In [1]: import numpy as np

In [2]: from numpy import linalg as LA

In [3]: np.set_printoptions(suppress=True, linewidth=100)

In [4]: E = np.loadtxt("layer2.csv", delimiter=",")

In [5]: E
Out[5]: 
array([[0., 0., 0., 0., 0., 0., 0., 1., 0., 0., 0., 0., 0., 0.],
       [0., 0., 0., 0., 0., 0., 0., 0., 1., 0., 0., 0., 0., 0.],
       [0., 0., 0., 0., 0., 0., 0., 0., 0., 1., 0., 0., 0., 0.],
       [0., 0., 0., 0., 0., 0., 0., 0., 0., 0., 0., 0., 1., 0.],
       [0., 0., 0., 0., 0., 1., 0., 0., 0., 0., 0., 0., 0., 0.],
       [0., 0., 0., 1., 0., 0., 0., 0., 0., 0., 0., 0., 0., 0.],
       [1., 0., 0., 0., 0., 0., 0., 0., 0., 0., 0., 0., 0., 0.],
       [0., 0., 0., 0., 0., 0., 0., 0., 0., 0., 0., 0., 0., 1.],
       [0., 0., 0., 0., 1., 0., 0., 0., 0., 0., 0., 0., 0., 0.],
       [0., 0., 0., 0., 0., 0., 1., 0., 0., 0., 0., 0., 0., 0.],
       [0., 0., 1., 0., 0., 0., 0., 0., 0., 0., 0., 0., 0., 0.],
       [0., 0., 0., 0., 0., 0., 0., 0., 0., 0., 1., 0., 0., 0.],
       [0., 1., 0., 0., 0., 0., 0., 0., 0., 0., 0., 0., 0., 0.],
       [0., 0., 0., 0., 0., 0., 0., 0., 0., 0., 0., 1., 0., 0.]])

In [6]: np.round(LA.norm(E, axis=0), 1)
Out[6]: array([1., 1., 1., 1., 1., 1., 1., 1., 1., 1., 1., 1., 1., 1.])

In [7]: rng = np.random.default_rng(210703)

In [8]: idx = rng.permutation(14)

In [9]: other = E[:, idx] * rng.choice([-1, 1], 14)

In [10]: other
Out[10]: 
array([[ 0., -0., -0., -0.,  0., -0.,  0., -0.,  0.,  1., -0.,  0.,  0.,  0.],
       [ 1., -0., -0., -0.,  0., -0.,  0., -0.,  0.,  0., -0.,  0.,  0.,  0.],
       [ 0., -0., -0., -0.,  0., -0.,  0., -1.,  0.,  0., -0.,  0.,  0.,  0.],
       [ 0., -0., -0., -0.,  1., -0.,  0., -0.,  0.,  0., -0.,  0.,  0.,  0.],
       [ 0., -0., -0., -0.,  0., -0.,  0., -0.,  0.,  0., -0.,  1.,  0.,  0.],
       [ 0., -0., -0., -1.,  0., -0.,  0., -0.,  0.,  0., -0.,  0.,  0.,  0.],
       [ 0., -0., -0., -0.,  0., -1.,  0., -0.,  0.,  0., -0.,  0.,  0.,  0.],
       [ 0., -0., -0., -0.,  0., -0.,  0., -0.,  0.,  0., -0.,  0.,  0.,  1.],
       [ 0., -0., -0., -0.,  0., -0.,  0., -0.,  0.,  0., -0.,  0.,  1.,  0.],
       [ 0., -0., -0., -0.,  0., -0.,  1., -0.,  0.,  0., -0.,  0.,  0.,  0.],
       [ 0., -0., -1., -0.,  0., -0.,  0., -0.,  0.,  0., -0.,  0.,  0.,  0.],
       [ 0., -0., -0., -0.,  0., -0.,  0., -0.,  0.,  0., -1.,  0.,  0.,  0.],
       [ 0., -0., -0., -0.,  0., -0.,  0., -0.,  1.,  0., -0.,  0.,  0.,  0.],
       [ 0., -1., -0., -0.,  0., -0.,  0., -0.,  0.,  0., -0.,  0.,  0.,  0.]])

In [11]: Uu, _, vt = LA.svd(E.T @ other)

In [12]: idx
Out[12]: array([ 8, 11,  2,  3, 12,  0,  6,  9,  1,  7, 10,  5,  4, 13])

In [13]: vec = np.array([-2, 1, -3, 2, 2, 3, -2, 0, -3, -2, -1, -2, 2, 3])

In [14]: [p for p in range(1, 25) if np.allclose(LA.matrix_power(E, p), np.eye(14))]
Out[14]: [24]

In [15]: u, v = E[10], E[7]

In [16]: u @ u
Out[16]: np.float64(1.0)

In [17]: p = (u @ v) / (u @ u) * u

In [18]: v - p
Out[18]: array([0., 0., 0., 0., 0., 0., 0., 0., 0., 0., 0., 0., 0., 1.])

In [19]: p
Out[19]: array([0., 0., 0., 0., 0., 0., 0., 0., 0., 0., 0., 0., 0., 0.])

In [20]: vec = np.array([4, 4, 5, 2, 5, 5, 3, 6, 8, 8, 9, 3, 9, 2])

In [21]: y = E @ vec

In [22]: y
Out[22]: array([6., 8., 8., 9., 5., 2., 4., 2., 5., 3., 5., 9., 4., 3.])

In [23]: np.round(LA.solve(E.T, E[9]), 1)
Out[23]: array([0., 0., 0., 0., 0., 0., 0., 0., 0., 1., 0., 0., 0., 0.])

In [24]: np.round(LA.solve(E, E[:, 4]), 1)
Out[24]: array([0., 0., 0., 0., 1., 0., 0., 0., 0., 0., 0., 0., 0., 0.])

In [25]: np.round(LA.solve(E, 2 * y), 1)
Out[25]: array([ 8.,  8., 10.,  4., 10., 10.,  6., 12., 16., 16., 18.,  6., 18.,  4.])

In [26]: np.round(LA.solve(E, y + E[:, 6]), 1)
Out[26]: array([4., 4., 5., 2., 5., 5., 4., 6., 8., 8., 9., 3., 9., 2.])

In [27]: np.round(LA.solve(E, y), 1)
Out[27]: array([4., 4., 5., 2., 5., 5., 3., 6., 8., 8., 9., 3., 9., 2.])

In [28]: data = np.load("data.npy")

In [29]: data
Out[29]: 
array([[ -4. ,   2.8,   1.5,  -6.6,  -3.8],
       [ -4.2,   2.8,   1.8,  -6.4,  -3.7],
       [  0.9,  -0.2,  -1.6,  11.2,   8.9],
       [ -2. ,   0.8,   0.2,  -3.9,  -2.3],
       [  7.8,  -4.1,  -1.8,   8.1,   3.6],
       [ 12.5,  -6.4,   0.2,  -2.1,  -6.8],
       [  1.7,  -1.3,  -0.9,   7.1,   4.5],
       [-11. ,   5.6,   1.4,  -6.1,  -1.2],
       [  1.9,  -1.5,  -0.7,   5. ,   3.5],
       [  1.1,  -0.4,   0.7,  -4.4,  -4.7],
       [  0.5,  -0.1,  -1.2,   7.8,   6.7],
       [ -1.9,   0.8,  -0.3,   1.6,   1.8],
       [ 13. ,  -6.9,  -0.9,   1.2,  -4.6],
       [ -0.5,   0.2,   0.8,  -4.4,  -3.9],
       [ -7.3,   3.9,  -0.9,   7.6,   9. ],
       [ -8.4,   4.3,   1.9,  -6.5,  -1.8],
       [ 10.1,  -5.2,  -2.7,  13.3,   6.3],
       [ 10.2,  -5.5,  -2.2,   8.7,   3. ]])

In [30]: vec = np.array([-1, -7, -9, 3, -5])

In [31]: h = np.maximum(data @ vec, 0)

In [32]: np.round(np.maximum(data @ (3 * vec), 0), 1)
Out[32]: 
array([  0. ,   0. ,  12. ,   0. , 130.2, 174.6,  42.9,   0. ,  37.2,  17.1,   2.7,   0. , 210. ,
         0. ,   0. ,   0. , 177. , 177.6])

In [33]: np.round(data.T @ h, 1)
Out[33]: array([ 3234. , -1706.2,  -444.1,  1803.3,   110.4])

In [34]: np.flatnonzero(h > 1e-9)
Out[34]: array([ 2,  4,  5,  6,  8,  9, 10, 12, 16, 17])

In [35]: np.round(np.maximum(data @ vec, 0) - np.maximum(-data @ vec, 0), 1)
Out[35]: 
array([-29.9, -32.3,   4. ,  -5.6,  43.4,  58.2,  14.3, -53.1,  12.4,   5.7,   0.9,  -5.2,  70. ,
        -1.8, -34.1, -49.3,  59. ,  59.2])

In [36]: Ac = (data - data.mean(axis=0)) / data.std(axis=0)

In [37]: Ac.std(axis=0)
Out[37]: array([1., 1., 1., 1., 1.])

In [38]: np.argwhere(np.abs(Ac) > 2)
Out[38]: array([], shape=(0, 2), dtype=int64)

In [39]: c = LA.lstsq(np.delete(Ac, 1, axis=1), Ac[:, 1])[0]

In [40]: np.round(1 - np.var(Ac[:, 1] - np.delete(Ac, 1, axis=1) @ c), 1)
Out[40]: np.float64(1.0)

In [41]: P = data @ LA.solve(data.T @ data, data.T)

In [42]: np.allclose(P @ P, P)
Out[42]: True

In [43]: np.round(LA.eigvalsh(P), 1) + 0
Out[43]: array([0., 0., 0., 0., 0., 0., 0., 0., 0., 0., 0., 0., 0., 1., 1., 1., 1., 1.])

In [44]: other = np.c_[data[:, :1] @ np.array([[1]]), np.array([0, 2, 2, 2, 2, 1, 2, 2, 0, 2, 0, 1, 0, 1, 1, 0, 0, 1])]

In [45]: other
Out[45]: 
array([[ -4. ,   0. ],
       [ -4.2,   2. ],
       [  0.9,   2. ],
       [ -2. ,   2. ],
       [  7.8,   2. ],
       [ 12.5,   1. ],
       [  1.7,   2. ],
       [-11. ,   2. ],
       [  1.9,   0. ],
       [  1.1,   2. ],
       [  0.5,   0. ],
       [ -1.9,   1. ],
       [ 13. ,   0. ],
       [ -0.5,   1. ],
       [ -7.3,   1. ],
       [ -8.4,   0. ],
       [ 10.1,   0. ],
       [ 10.2,   1. ]])

In [46]: LA.matrix_rank(np.c_[data, other])
Out[46]: np.int64(6)

In [47]: np.round(LA.lstsq(data, other[:, 0])[0], 1) + 0
Out[47]: array([1., 0., 0., 0., 0.])

In [48]: X = np.load("a.npy")

In [49]: X
Out[49]: 
array([[-0.1, -0.3, -0.7, -4.5,  0.7, -4.4, -0.3, -1.7, -4. ],
       [-1.2,  1.9, -0.1,  3.8, -0.9,  5.2, -4.7, -3.1,  0.3],
       [ 0.1, -2.5,  0.9,  2.2, -0.9, -0.4, -1.2,  0.1, -0.5],
       [ 1.1,  1. , -1.3, -1.4,  3.1, -0.8, -1.2, -0.4,  0.4],
       [ 1.3, -0.2, -1.2, -1.9,  4.3, -3.4,  1.6,  1. , -0.1],
       [-1.1,  1.4,  0.2,  1.7, -2.6,  3.5, -3.7, -2.4, -0.7],
       [ 1.1, -0.2,  0.9,  3.9, -3.6,  4. ,  4.3,  4.2,  6.1],
       [ 0.1, -1.2, -0.9, -8. ,  1.5, -6.7,  4.7,  3.1, -1.4],
       [-0.3,  0.6,  0.1,  2.5, -0.1,  1.6, -2.1, -3. ,  0.6],
       [-0.3, -4.8,  1.7,  0.4, -0.9, -4.2,  1.9, -0.6, -4.4],
       [ 0.6, -1.8,  0.4,  0.2,  1.6, -1.4,  3.1,  3.6, -0.8],
       [ 0.1,  1.6, -0.2,  4.6, -1.7,  5. , -2. , -1. ,  3.6],
       [ 0.4,  0.8, -1.8, -5.1,  3.3, -3.8, -0.3, -0.7, -2.9],
       [ 1.9,  0.6, -2. , -2.6,  3.8, -2.1,  2.4,  2.9,  2.3],
       [ 0.5,  2.3, -2.4, -2.7,  5.4, -2.1,  1.1, -0.2, -0.5],
       [-1.2, -0.4, -0.4, -5.8,  3.1, -5. ,  1.7, -1.6, -4.3],
       [-0.4, -2.3,  1.7, -2.5,  0. , -2.7,  5. ,  3.2,  2.2],
       [ 0. , -1.2,  0.8, -1.4, -0.6, -1.4,  2.3,  2.1, -0.8],
       [-0.3,  2.3, -0.4,  6.5, -0.5,  5. , -4.5, -3.3,  1.8],
       [-1.6,  2.7,  0.4, -5.3,  1.4,  0.9, -0.6, -2.4, -4.4],
       [ 1.5,  0.5,  0. ,  2.1, -1.5,  3.6,  0.5,  3.1,  4.4],
       [-2. , -0.4,  0.2, -5.2, -0.5, -2.5, -0.2, -2.2, -3.8],
       [ 1.2,  0.4, -0.6,  2.7,  0.4,  2.7, -4.2, -2. ,  0.4],
       [-2.1, -2.8,  2.2, -6.1, -4.1, -2.2,  1. , -1.7, -5.6],
       [ 1.6, -2.4, -0.6, -4.8,  1.4, -7. ,  7.6,  5.8,  3.7],
       [ 0.6, -3.4,  1.2,  3.5, -2.8,  0. , -0.7,  0.5,  1.2],
       [-0.7, -0.3,  0.4, -3.6,  0.3,  0. ,  2. , -0.2, -3.2],
       [-0.6,  2.8, -2.4, -7.5,  4.5, -3.4, -3.3, -4.8, -4.7],
       [-0.7,  0.1,  0.4, -0.6,  0.6, -0.5,  1.9,  1.5,  0.2],
       [ 0.7, -2.2,  2.2,  3.9, -6.1,  4.5,  1.2,  2.9,  6.3],
       [-1. ,  3.8, -2.5, -4.8,  3.1, -2.1, -1.5, -2.3, -1.6],
       [ 0.8, -0.8,  0.4,  1.4,  1. ,  2.1, -3.3, -1.4, -1.2],
       [-0.1, -1.7,  0.8,  4.2, -4.3,  1.6, -1.8,  0.1,  2.2],
       [-2.1,  0.6,  0.5, -1.3, -1.3,  1.5, -1.7, -3.5, -4. ],
       [-1.7,  2.4, -0.1,  1. ,  0.5,  1.7, -1.2, -0.8,  0.2],
       [ 1.4, -5.3,  1.6,  4.3, -5.1,  0.5,  0.6,  2.8,  3.4],
       [ 0.1, -1.9,  1.1,  5.2, -3.2,  2.9, -1.7,  0.5,  4.7],
       [-0.8, -0.6,  1. ,  5.6, -1.3,  3.6, -4.4, -2.7, -0.5],
       [ 1.1, -0.3,  0. ,  0. ,  0.9,  0.8,  1.9,  2.7,  0.9],
       [-1.2,  3.4, -1.8, -5. ,  2. ,  1. , -2.4, -4.1, -3.8],
       [-0.3,  0.1, -0.3, -2. ,  1.3, -1.8,  0.8,  0.8, -0.7],
       [ 0.6, -0.8,  0.6,  1.6, -2.6,  0.2, -0.3,  1. ,  2.1],
       [ 0.9, -2.4,  1.2,  4.5, -1.2, -0.1,  1.2,  1.9,  1.9],
       [ 1.5, -0.3,  0.2,  4.7, -2. ,  3.4, -2. ,  1.4,  1.3],
       [ 0. , -1.8,  0.1, -3.6, -2.1, -5.2,  5.1,  4.1,  1.3],
       [-0.4,  1.7, -1.1, -1.1,  3.6, -0.7,  2.3,  0.3,  1.7],
       [-2.5,  3.5, -0.8, -4.2,  1.1,  1.4,  1. , -1.2, -2.1]])

In [50]: vec = np.array([1, 1, 4, 3, 5, 5, 3, 0, 1])

In [51]: h = np.maximum(X @ vec, 0)

In [52]: np.round(X.T @ h, 1)
Out[52]: array([ 117.3,   74.5,   82.2, 1055.8, -352.3,  947.7, -194.8,  153.9,  799.2])

In [53]: np.flatnonzero(h > 1e-9)
Out[53]: array([ 1,  3,  6,  8, 10, 11, 13, 14, 16, 18, 20, 22, 28, 29, 31, 34, 36, 37, 38, 42, 43, 45])
